$ ipython --no-banner

In [1]: import numpy as np

In [2]: import numpy.linalg as la

In [3]: np.set_printoptions(precision=4, suppress=True, linewidth=140, sign=" ")

In [4]: rd = lambda a: np.round(a, 4) + 0

In [5]: E = np.load("mat.npy")

In [6]: E
Out[6]: 
array([[-2, -3, -3,  0,  0,  2,  2,  0,  1,  2],
       [-1,  3, -1,  0,  2,  1, -1,  1,  3, -1],
       [-3,  1,  3, -3, -1, -3,  0,  1,  0,  3],
       [ 2,  3, -3,  1, -1,  3,  3,  1,  2,  1],
       [-2, -3,  1,  0,  2,  2, -3,  3, -2,  0],
       [ 2,  0, -2,  3, -3,  0,  3,  0,  1,  3],
       [-3,  1,  3, -3, -1, -3,  0,  1,  0,  3]])

In [7]: # rows and columns are dependent

In [8]: rk = la.matrix_rank(E)

In [9]: rk
Out[9]: np.int64(6)

In [10]: null = la.svd(E)[2][rk:].T

In [11]: [int(la.matrix_rank(np.delete(E, i, axis=0))) for i in range(7)]
Out[11]: [5, 5, 6, 5, 5, 5, 6]

In [12]: [int(la.matrix_rank(E[:i])) for i in range(1, len(E) + 1)]
Out[12]: [1, 2, 3, 4, 5, 6, 6]

In [13]: Y = np.array([[1, 2, 0],
    ...:     [1, 1, 1],
    ...:     [0, -1, 1],
    ...:     [0, 2, 0],
    ...:     [-1, -2, 2],
    ...:     [0, -2, 0],
    ...:     [-2, 0, 1],
    ...:     [-1, 2, -2],
    ...:     [-1, 2, -2],
    ...:     [-1, 2, -1]])

In [14]: Y.T @ E.T
Out[14]: 
array([[-12,  -1,  -5,  -4,  -2,  -5,  -5],
       [ -2,   2,   2,  16, -14,  26,   2],
       [ -8,  -2,  -3,  -6,  -3, -10,  -3]])

In [15]: np.einsum("ij,ij->i", E, E)
Out[15]: array([ 35,  28,  48,  48,  44,  45,  48])

In [16]: la.matrix_rank(np.vstack([E, Y.T]))
Out[16]: np.int64(9)

In [17]: la.matrix_rank(E @ Y)
Out[17]: np.int64(3)

In [18]: np.allclose(E[:-1].T @ la.lstsq(E[:-1].T, E[-1])[0], E[-1])
Out[18]: True

In [19]: la.lstsq(E[:-1].T, E[-1])[2]
Out[19]: np.int32(6)

In [20]: np.unique(E.round(6), axis=0).shape
Out[20]: (6, 10)

In [21]: x0 = np.array([0, 0, 0, 1, 2, 0, 0, 0, 0, 0])

In [22]: h1 = np.maximum(E @ x0, 0)

In [23]: np.maximum(E @ (3 * x0), 0)
Out[23]: array([  0,  12,   0,   0,  12,   0,   0])

In [24]: E * (h1 > 1e-9)[:, None]
Out[24]: 
array([[ 0,  0,  0,  0,  0,  0,  0,  0,  0,  0],
       [-1,  3, -1,  0,  2,  1, -1,  1,  3, -1],
       [ 0,  0,  0,  0,  0,  0,  0,  0,  0,  0],
       [ 0,  0,  0,  0,  0,  0,  0,  0,  0,  0],
       [-2, -3,  1,  0,  2,  2, -3,  3, -2,  0],
       [ 0,  0,  0,  0,  0,  0,  0,  0,  0,  0],
       [ 0,  0,  0,  0,  0,  0,  0,  0,  0,  0]])

In [25]: h1
Out[25]: array([ 0,  4,  0,  0,  4,  0,  0])

In [26]: rd(np.tanh(E @ x0))
Out[26]: array([ 0.    ,  0.9993, -0.9999, -0.7616,  0.9993, -0.9951, -0.9999])

In [27]: np.maximum(E @ x0, 0) - np.maximum(-E @ x0, 0)
Out[27]: array([ 0,  4, -5, -1,  4, -3, -5])

In [28]: left, sig, VT = la.svd(E)

In [29]: rd(sig)
Out[29]: array([ 11.2148,   8.6059,   6.7075,   5.876 ,   3.4681,   2.1495,   0.    ])

In [30]: Y = left[:, :6] @ np.diag(sig[:6]) @ VT[:6]

In [31]: rd(np.abs(E - Y).max())
Out[31]: np.float64(0.0)

In [32]: M = np.loadtxt("arr.csv", delimiter=",")

In [33]: M
Out[33]: 
array([[-1.7682,  5.9805,  1.7287],
       [-3.5437, -0.8286,  4.7543],
       [ 7.605 , -0.3256, -1.3965],
       [-6.2872,  1.4134, -0.0357],
       [-2.7661,  1.1438,  2.5549],
       [-1.643 ,  1.7635, -4.5252],
       [-0.9888,  4.0904,  3.0182],
       [-4.8787, -2.6859, -1.5327],
       [-1.2679, -0.9236, -0.176 ],
       [-5.3807,  1.0866,  2.071 ],
       [ 2.0694,  6.1885, -1.0946],
       [-3.3129,  2.0135, -2.9241],
       [-2.2555,  2.8936, -2.3636],
       [-0.7959,  1.6339,  3.1973],
       [ 3.1532,  0.6775,  1.0153],
       [-1.0505,  4.6051,  1.926 ],
       [ 1.0212,  0.7212, -2.5894],
       [-2.7119, -0.7915, -1.729 ],
       [ 0.2437, -7.0391, -3.6807],
       [ 0.484 , -2.3695,  4.6383]])

In [34]: Xc = M - M.mean(axis=0)

In [35]: left, sig, VT = la.svd(Xc, full_matrices=False)

In [36]: rd((sig ** 2).sum() ** 2 / (sig ** 4).sum())
Out[36]: np.float64(2.8913)

In [37]: np.abs(VT[0]).argmax()
Out[37]: np.int64(0)

In [38]: la.matrix_rank(Xc)
Out[38]: np.int64(3)

In [39]: Y = np.c_[M[:, :2] @ np.array([[0, 0], [3, 2]]), np.array([-7, 1, -6, -2, -3, -5, 1, 6, 6, 3, -1, -7, -1, -7, 9, -7, 3, -3, 7, 7])]

In [40]: rd(Y)
Out[40]: 
array([[ 17.9415,  11.961 ,  -7.    ],
       [ -2.4858,  -1.6572,   1.    ],
       [ -0.9768,  -0.6512,  -6.    ],
       [  4.2402,   2.8268,  -2.    ],
       [  3.4314,   2.2876,  -3.    ],
       [  5.2905,   3.527 ,  -5.    ],
       [ 12.2712,   8.1808,   1.    ],
       [ -8.0577,  -5.3718,   6.    ],
       [ -2.7708,  -1.8472,   6.    ],
       [  3.2598,   2.1732,   3.    ],
       [ 18.5655,  12.377 ,  -1.    ],
       [  6.0405,   4.027 ,  -7.    ],
       [  8.6808,   5.7872,  -1.    ],
       [  4.9017,   3.2678,  -7.    ],
       [  2.0325,   1.355 ,   9.    ],
       [ 13.8153,   9.2102,  -7.    ],
       [  2.1636,   1.4424,   3.    ],
       [ -2.3745,  -1.583 ,  -3.    ],
       [-21.1173, -14.0782,   7.    ],
       [ -7.1085,  -4.739 ,   7.    ]])

In [41]: la.matrix_rank(np.c_[M, Y])
Out[41]: np.int64(4)

In [42]: rd(la.norm(Y - M @ la.lstsq(M, Y)[0], axis=0))
Out[42]: array([  0.    ,   0.    ,  18.7862])

In [43]: la.matrix_rank(Y)
Out[43]: np.int64(2)

In [44]: D = la.norm(M[:, None] - M[None], axis=-1)

In [45]: D.mean(axis=1).argmax()
Out[45]: np.int64(2)

In [46]: D.shape
Out[46]: (20, 20)

In [47]: np.unravel_index(D.round(6).argmax(), D.shape)
Out[47]: (np.int64(0), np.int64(18))

In [48]: (D + 1e9 * np.eye(20)).round(6).argmin(axis=1)
Out[48]: array([ 15,   4,  14,   9,  13,  11,  15,  17,  17,   3,  15,  12,  11,   4,  16,   6,   5,   8,   7,   1])

In [49]: D[10].round(6).argsort(kind="stable")[:4]
Out[49]: array([ 10,  15,   0,   6])

In [50]: x0 = np.array([1, 1, 2])

In [51]: target = M @ x0

In [52]: rd(la.pinv(M) @ M)
Out[52]: 
array([[ 1.,  0.,  0.],
       [ 0.,  1.,  0.],
       [ 0.,  0.,  1.]])

In [53]: rd(la.lstsq(M, target)[0])
Out[53]: array([ 1.,  1.,  2.])

In [54]: rng = np.random.default_rng(64)

In [55]: target = target + 0.1 * rng.normal(size=20)

In [56]: rd(target)
Out[56]: 
array([  7.6174,   5.1183,   4.3427,  -4.8819,   3.6224,  -8.8061,   9.038 , -10.6304,  -2.5735,  -0.1895,   6.0945,  -7.2416,  -4.2201,
         7.1622,   5.7651,   7.4836,  -3.4423,  -6.8768, -14.1085,   7.3464])

In [57]: coef, *_ = la.lstsq(M, target)

In [58]: [round(float(la.norm(la.solve(M.T @ M + lam * np.eye(3), M.T @ target))), 2) for lam in (0, 1, 10, 100)]
Out[58]: [2.44, 2.43, 2.3, 1.51]
